$ python -q
>>> import numpy as np
>>> np.set_printoptions(precision=3, suppress=True, linewidth=200)
>>> rng = np.random.default_rng(33)
>>> J = rng.normal(size=(40, 11))
>>> J = 3 * J / np.linalg.norm(J, axis=1, keepdims=True)
>>> J
array([[ 0.392, -0.554,  0.58 ,  0.041, -1.546,  0.986, -0.096,  0.61 ,  1.808,  0.264, -1.058],
       [-0.794,  1.186, -1.699,  0.307,  0.438, -1.342,  0.197,  0.649, -0.901, -0.56 ,  0.634],
       [-1.093, -0.74 ,  0.803,  0.072, -1.191,  0.01 ,  1.633, -1.273,  0.686,  0.638, -0.149],
       [ 0.608, -0.677,  1.551,  1.727, -0.884, -0.215,  0.132, -0.628,  0.354, -1.042,  0.58 ],
       [-0.346, -0.056,  0.542,  1.066, -1.132,  0.908,  1.012, -0.133,  1.77 , -0.88 , -0.628],
       [ 0.328, -0.583,  1.194,  0.17 ,  1.474, -0.904, -0.814,  1.145, -0.898,  0.922, -0.692],
       [ 0.357,  1.572, -0.08 , -1.547, -0.657,  1.536,  0.262,  0.956,  0.119,  0.39 , -0.252],
       [-0.852,  0.46 ,  0.157, -1.665,  0.008,  0.821,  1.629, -1.137,  0.098,  0.472,  0.641],
       [-0.91 ,  0.675, -0.542, -0.055, -0.694,  0.408, -0.506,  0.401, -0.106,  1.206,  2.211],
       [-0.091, -0.884, -0.274, -0.642, -2.004,  0.034, -0.59 ,  1.095, -0.152,  1.125,  0.933],
       [-0.684, -0.451, -0.723, -0.625,  1.136, -0.716, -0.58 , -1.113,  1.932, -0.501, -0.219],
       [-0.744,  0.191, -0.678, -0.581, -1.753, -1.418,  0.146,  0.633, -1.439,  0.122,  0.141],
       [ 1.996, -0.67 , -0.457, -0.709,  0.528,  0.674, -0.194,  0.986,  1.373, -0.322,  0.35 ],
       [-0.28 , -0.855, -0.63 , -0.332, -1.701, -0.132,  1.025, -1.248, -0.699, -1.203,  0.481],
       [-0.085,  0.686, -0.241, -1.101,  0.414, -0.229,  0.845,  0.529, -1.963, -1.476,  0.017],
       [-0.621, -1.836, -0.444,  1.044,  0.511, -0.73 ,  0.226,  0.82 , -0.158,  1.439, -0.585],
       [ 1.882,  1.37 ,  0.459,  0.196,  0.023, -0.845,  0.875,  1.137,  0.699,  0.248,  0.091],
       [-0.76 , -0.536, -1.176,  0.388, -0.736,  0.675, -0.541,  1.148,  1.268,  1.239,  0.923],
       [-0.251, -0.259, -0.602,  0.263,  1.357, -0.889,  1.963, -0.466, -0.953,  0.271,  0.869],
       [-0.361, -1.019,  1.734, -1.097,  0.982,  0.145, -0.376,  0.042, -1.085, -1.109,  0.299],
       [-0.747, -0.555,  1.033,  1.283,  0.789,  0.637, -0.184,  0.062, -0.532, -2.013,  0.137],
       [ 0.237,  1.075, -1.317,  1.25 , -0.597, -1.364, -0.292,  1.006, -0.024,  0.471, -0.977],
       [ 0.497,  1.039, -0.961,  0.435, -1.453,  0.23 , -1.615,  0.419, -0.022, -1.215,  0.371],
       [-0.873,  0.063, -0.809,  0.458, -0.499,  1.243,  0.389,  0.462, -1.171, -1.829, -0.702],
       [ 1.724, -0.902,  1.163,  1.197, -0.56 , -0.204,  1.247, -0.246, -0.389, -0.551,  0.068],
       [-0.09 ,  1.007,  0.193,  0.962, -0.087,  2.042, -0.094, -0.118, -0.65 , -1.376, -0.705],
       [ 0.187, -0.86 ,  0.723, -1.414, -1.453,  0.268,  0.335, -0.979,  0.944,  1.208,  0.319],
       [-1.125,  1.101, -0.246, -0.148,  0.432, -0.604,  1.335, -0.539,  0.945,  0.688,  1.565],
       [ 0.6  ,  1.018, -0.437, -0.252, -0.683,  0.901, -0.729,  1.785, -0.096, -1.342, -0.737],
       [ 1.067, -0.4  ,  0.56 , -1.374,  0.438,  0.728,  0.493,  0.745, -0.833, -1.427, -1.119],
       [ 0.973,  0.501,  0.938, -0.534,  0.945, -1.593,  0.523, -1.041, -0.382,  0.796,  1.034],
       [-0.093, -0.338,  1.807,  1.417, -0.732,  0.487, -0.14 ,  1.341,  0.703,  0.676,  0.254],
       [-0.422,  1.197,  0.519, -2.175, -0.261,  0.377, -0.617, -0.798, -0.514,  0.459, -0.83 ],
       [ 0.443,  1.358,  0.98 ,  1.015, -0.09 ,  1.2  ,  0.126,  0.922, -0.938,  1.261, -0.432],
       [ 0.178,  1.433,  0.138, -0.442, -0.066,  1.473,  1.491,  0.943, -0.646, -0.375,  0.926],
       [ 0.725, -0.534, -0.524,  0.677,  1.016,  0.147, -0.949,  1.444,  0.106,  0.472, -1.784],
       [-0.624, -0.115,  0.362, -0.799, -1.429, -1.541, -0.334,  0.31 ,  0.266, -1.64 , -0.666],
       [-0.107,  1.219,  0.682,  0.317, -2.046,  1.32 , -0.114,  0.256, -0.825, -0.258, -0.423],
       [-0.41 , -0.88 ,  0.653,  0.878, -0.54 , -0.828, -0.818, -0.31 ,  1.386, -0.145,  1.782],
       [-0.973, -0.84 , -0.607, -0.666,  0.239,  1.317, -0.568,  0.253,  1.004,  1.824,  0.156]])
>>> A2 = np.c_[J[:, :3] @ np.array([[0, -2, 5], [2, 1, 1], [-4, 3, 5]]), np.array([2, 0, 0, 1, 0, 1, 1, 0, 1, 0, 1, 2, 1, 0, 2, 0, 1, 1, 0, 0, 2, 1, 2, 1, 1, 0, 1, 2, 1, 2, 2, 2, 0, 0, 1, 2, 0, 0, 0, 0])]
>>> A2
array([[ -3.426,   0.401,   4.305,   2.   ],
       [  9.169,  -2.323, -11.281,   0.   ],
       [ -4.691,   3.853,  -2.192,   0.   ],
       [ -7.557,   2.76 ,  10.116,   1.   ],
       [ -2.281,   2.262,   0.925,   0.   ],
       [ -5.942,   2.343,   7.023,   1.   ],
       [  3.464,   0.618,   2.96 ,   1.   ],
       [  0.294,   2.635,  -3.016,   0.   ],
       [  3.52 ,   0.868,  -6.587,   1.   ],
       [ -0.67 ,  -1.526,  -2.709,   0.   ],
       [  1.99 ,  -1.252,  -7.489,   1.   ],
       [  3.094,  -0.354,  -6.921,   2.   ],
       [  0.489,  -6.034,   7.025,   1.   ],
       [  0.812,  -2.186,  -5.404,   0.   ],
       [  2.337,   0.131,  -0.946,   2.   ],
       [ -1.897,  -1.926,  -7.159,   0.   ],
       [  0.902,  -1.016,  13.078,   1.   ],
       [  3.633,  -2.545, -10.215,   1.   ],
       [  1.892,  -1.564,  -4.529,   0.   ],
       [ -8.971,   4.904,   5.844,   0.   ],
       [ -5.243,   4.039,   0.877,   2.   ],
       [  7.419,  -3.352,  -4.326,   1.   ],
       [  5.92 ,  -2.837,  -1.277,   2.   ],
       [  3.364,  -0.618,  -8.352,   1.   ],
       [ -6.457,  -0.86 ,  13.534,   1.   ],
       [  1.242,   1.766,   1.52 ,   0.   ],
       [ -4.612,   0.935,   3.688,   1.   ],
       [  3.185,   2.613,  -5.753,   2.   ],
       [  3.785,  -1.493,   1.833,   1.   ],
       [ -3.041,  -0.852,   7.736,   2.   ],
       [ -2.751,   1.37 ,  10.058,   2.   ],
       [ -7.902,   5.269,   8.228,   2.   ],
       [  0.318,   3.598,   1.681,   0.   ],
       [ -1.204,   3.413,   8.473,   0.   ],
       [  2.314,   1.49 ,   3.011,   1.   ],
       [  1.028,  -3.555,   0.471,   2.   ],
       [ -1.678,   2.218,  -1.424,   0.   ],
       [ -0.291,   3.48 ,   4.098,   0.   ],
       [ -4.373,   1.9  ,   0.336,   0.   ],
       [  0.749,  -0.717,  -8.74 ,   0.   ]])
>>> np.linalg.matrix_rank(np.c_[J, A2])
np.int64(12)
>>> np.round(np.linalg.norm(A2 - J @ np.linalg.lstsq(J, A2)[0], axis=0), 3) + 0
array([0.   , 0.   , 0.   , 6.151])
>>> np.linalg.norm(np.linalg.qr(J)[0].T @ A2, axis=0) ** 2 / ((A2 ** 2).sum(axis=0) + 1e-12)
array([1.   , 1.   , 1.   , 0.299])
>>> data = np.loadtxt("sample16.csv", delimiter=",")
>>> data
array([[0., 0., 1., 0., 1., 1., 1., 1., 0., 1., 0., 1., 0.],
       [0., 0., 0., 0., 1., 1., 1., 1., 0., 1., 0., 1., 0.],
       [1., 0., 0., 0., 1., 1., 1., 1., 0., 1., 0., 1., 0.],
       [0., 0., 0., 0., 0., 0., 0., 0., 1., 0., 0., 0., 0.],
       [1., 1., 1., 0., 0., 1., 1., 1., 0., 1., 0., 1., 0.],
       [1., 1., 1., 0., 1., 0., 1., 1., 0., 1., 0., 1., 0.],
       [1., 1., 1., 0., 1., 1., 0., 1., 0., 1., 0., 1., 0.],
       [1., 1., 1., 0., 1., 1., 1., 0., 0., 1., 0., 1., 0.],
       [0., 0., 0., 1., 0., 0., 0., 0., 0., 0., 0., 0., 0.],
       [1., 1., 1., 0., 1., 1., 1., 1., 0., 0., 0., 1., 0.],
       [0., 0., 0., 0., 0., 0., 0., 0., 0., 0., 0., 0., 1.],
       [1., 1., 1., 0., 1., 1., 1., 1., 0., 1., 0., 0., 0.],
       [0., 0., 0., 0., 0., 0., 0., 0., 0., 0., 1., 0., 0.]])
>>> # splits into 3 blocks
>>> lab = rng.permutation(13)
>>> lab
array([ 5,  0,  4, 12,  3,  1,  2,  7,  9,  8,  6, 11, 10])
>>> A2 = data[lab][:, lab]
>>> np.diag(A2)
array([0., 0., 0., 0., 0., 0., 0., 0., 0., 0., 0., 0., 0.])
>>> np.round(np.linalg.det(A2), 3), np.round(np.linalg.det(data[lab]), 3)
(np.float64(-6.0), np.float64(-6.0))
>>> np.sort(np.abs(np.linalg.eigvals(A2)))
array([0.394, 1.   , 1.   , 1.   , 1.   , 1.   , 1.   , 1.   , 1.   , 1.   , 1.   , 2.   , 7.606])
>>> np.sort(np.linalg.eigvals(data).real)
array([-2.   , -1.   , -1.   , -1.   , -1.   , -1.   , -1.   , -1.   , -1.   ,  0.394,  1.   ,  1.   ,  7.606])
>>> np.flatnonzero(np.linalg.matrix_power((data != 0) + (data.T != 0) + np.eye(13), 13)[1])
array([ 0,  1,  2,  4,  5,  6,  7,  9, 11])
>>> gram = data.T @ data
>>> np.linalg.eigvalsh(gram)[::-1]
array([57.844,  4.   ,  1.   ,  1.   ,  1.   ,  1.   ,  1.   ,  1.   ,  1.   ,  1.   ,  1.   ,  1.   ,  0.156])
>>> np.trace(gram), (data ** 2).sum()
(np.float64(72.0), np.float64(72.0))
>>> data.sum(axis=0)
array([7., 6., 7., 1., 8., 8., 8., 8., 1., 8., 1., 8., 1.])
>>> np.trace(data @ data @ data) // 6
np.float64(71.0)
>>> Lm = np.diag(data.sum(axis=1)) - data
>>> np.linalg.matrix_rank(Lm)
np.int64(10)
>>> round(np.linalg.det(Lm[1:, 1:]))
0
>>> K = np.loadtxt("m.csv", delimiter=",")
>>> K
array([[-1.9  ,  0.4  , -0.6  ,  0.8  ,  0.6  ,  0.1  , -1.2  ,  0.8  , -0.4  ,  1.2  , -1.   ,  2.   ,  0.4  ],
       [-1.5  ,  1.1  ,  0.7  , -1.5  ,  1.   ,  0.5  , -1.   , -1.3  , -0.8  , -1.2  , -0.9  ,  0.7  ,  0.6  ],
       [-0.8  ,  0.6  , -0.7  ,  0.9  , -1.1  ,  3.1  ,  0.7  , -0.7  ,  0.4  ,  1.5  , -2.   , -1.6  , -1.5  ],
       [-0.1  ,  0.   ,  0.7  , -0.3  ,  0.9  , -0.8  ,  0.7  ,  0.5  , -0.2  ,  0.3  ,  0.2  ,  0.9  ,  0.   ],
       [-0.2  , -1.   ,  0.1  , -0.7  , -1.2  ,  0.5  ,  0.3  ,  0.3  , -2.3  , -1.2  , -0.4  ,  1.4  ,  1.5  ],
       [ 1.2  ,  1.5  , -0.9  ,  0.6  ,  1.2  ,  0.2  ,  0.   ,  0.7  , -1.8  ,  0.9  , -0.1  , -0.8  ,  1.4  ],
       [-2.1  , -0.3  ,  0.3  , -0.2  ,  0.3  , -0.2  ,  0.   ,  0.2  ,  1.2  , -0.6  , -1.4  , -0.5  , -0.4  ],
       [ 0.1  ,  0.3  ,  0.3  , -0.4  , -0.9  ,  0.3  , -0.6  ,  0.9  ,  0.9  , -0.2  ,  0.1  , -0.6  , -0.3  ],
       [-1.984, -0.002,  0.977,  0.037, -1.849, -1.364, -1.525, -1.25 ,  0.151,  1.906, -0.115,  0.869,  1.301],
       [-0.4  , -0.1  ,  1.8  ,  0.5  ,  3.2  ,  0.   ,  1.1  ,  0.2  ,  0.5  ,  0.1  ,  0.9  , -0.3  ,  1.1  ],
       [-1.6  ,  0.2  ,  1.   ,  0.   , -1.6  , -0.8  , -1.6  , -1.3  ,  0.   ,  1.9  ,  0.1  ,  1.1  ,  1.3  ]])
>>> U, sigma = np.linalg.svd(K)
Traceback (most recent call last):
  File "<python-input-32>", line 1, in <module>
    U, sigma = np.linalg.svd(K)
    ^^^^^^^^
ValueError: too many values to unpack (expected 2)
>>> U, sigma, VT = np.linalg.svd(K, full_matrices=False)
>>> np.abs(VT[0])
array([0.515, 0.008, 0.161, 0.055, 0.376, 0.204, 0.402, 0.243, 0.038, 0.302, 0.112, 0.362, 0.257])
>>> np.round(VT @ VT.T, 3) + 0
array([[1., 0., 0., 0., 0., 0., 0., 0., 0., 0., 0.],
       [0., 1., 0., 0., 0., 0., 0., 0., 0., 0., 0.],
       [0., 0., 1., 0., 0., 0., 0., 0., 0., 0., 0.],
       [0., 0., 0., 1., 0., 0., 0., 0., 0., 0., 0.],
       [0., 0., 0., 0., 1., 0., 0., 0., 0., 0., 0.],
       [0., 0., 0., 0., 0., 1., 0., 0., 0., 0., 0.],
       [0., 0., 0., 0., 0., 0., 1., 0., 0., 0., 0.],
       [0., 0., 0., 0., 0., 0., 0., 1., 0., 0., 0.],
       [0., 0., 0., 0., 0., 0., 0., 0., 1., 0., 0.],
       [0., 0., 0., 0., 0., 0., 0., 0., 0., 1., 0.],
       [0., 0., 0., 0., 0., 0., 0., 0., 0., 0., 1.]])
>>> np.round(U.T @ K @ VT.T, 3) + 0
array([[6.721, 0.   , 0.   , 0.   , 0.   , 0.   , 0.   , 0.   , 0.   , 0.   , 0.   ],
       [0.   , 5.694, 0.   , 0.   , 0.   , 0.   , 0.   , 0.   , 0.   , 0.   , 0.   ],
       [0.   , 0.   , 4.523, 0.   , 0.   , 0.   , 0.   , 0.   , 0.   , 0.   , 0.   ],
       [0.   , 0.   , 0.   , 4.227, 0.   , 0.   , 0.   , 0.   , 0.   , 0.   , 0.   ],
       [0.   , 0.   , 0.   , 0.   , 4.002, 0.   , 0.   , 0.   , 0.   , 0.   , 0.   ],
       [0.   , 0.   , 0.   , 0.   , 0.   , 2.905, 0.   , 0.   , 0.   , 0.   , 0.   ],
       [0.   , 0.   , 0.   , 0.   , 0.   , 0.   , 2.515, 0.   , 0.   , 0.   , 0.   ],
       [0.   , 0.   , 0.   , 0.   , 0.   , 0.   , 0.   , 1.745, 0.   , 0.   , 0.   ],
       [0.   , 0.   , 0.   , 0.   , 0.   , 0.   , 0.   , 0.   , 1.398, 0.   , 0.   ],
       [0.   , 0.   , 0.   , 0.   , 0.   , 0.   , 0.   , 0.   , 0.   , 1.092, 0.   ],
       [0.   , 0.   , 0.   , 0.   , 0.   , 0.   , 0.   , 0.   , 0.   , 0.   , 0.063]])
>>> U.shape, sigma.shape, VT.shape
((11, 11), (11,), (11, 13))
>>> data.inv()
Traceback (most recent call last):
  File "<python-input-38>", line 1, in <module>
    data.inv()
    ^^^^^^^^
AttributeError: 'numpy.ndarray' object has no attribute 'inv'
>>> np.sort(np.abs(np.linalg.eigvals(data)))
array([0.394, 1.   , 1.   , 1.   , 1.   , 1.   , 1.   , 1.   , 1.   , 1.   , 1.   , 2.   , 7.606])
>>> np.round(np.abs(np.linalg.eigvals(data)).max(), 3)
np.float64(7.606)
>>> f = np.array([2, 2, 2, -2, 1, -1, -2, 0, -1, 0, 1, -1, 2])
>>> A2 = data + np.outer(f, np.eye(13)[2])
>>> np.linalg.matrix_rank(np.linalg.inv(A2) - np.linalg.inv(data), tol=1e-8)
np.int64(1)
>>> np.linalg.matrix_rank(A2 - data)
np.int64(1)
>>> np.round(np.linalg.det(A2) / np.linalg.det(data), 3), round(float(1 + np.linalg.solve(data, f)[2]), 3)
(np.float64(1.0), 1.0)
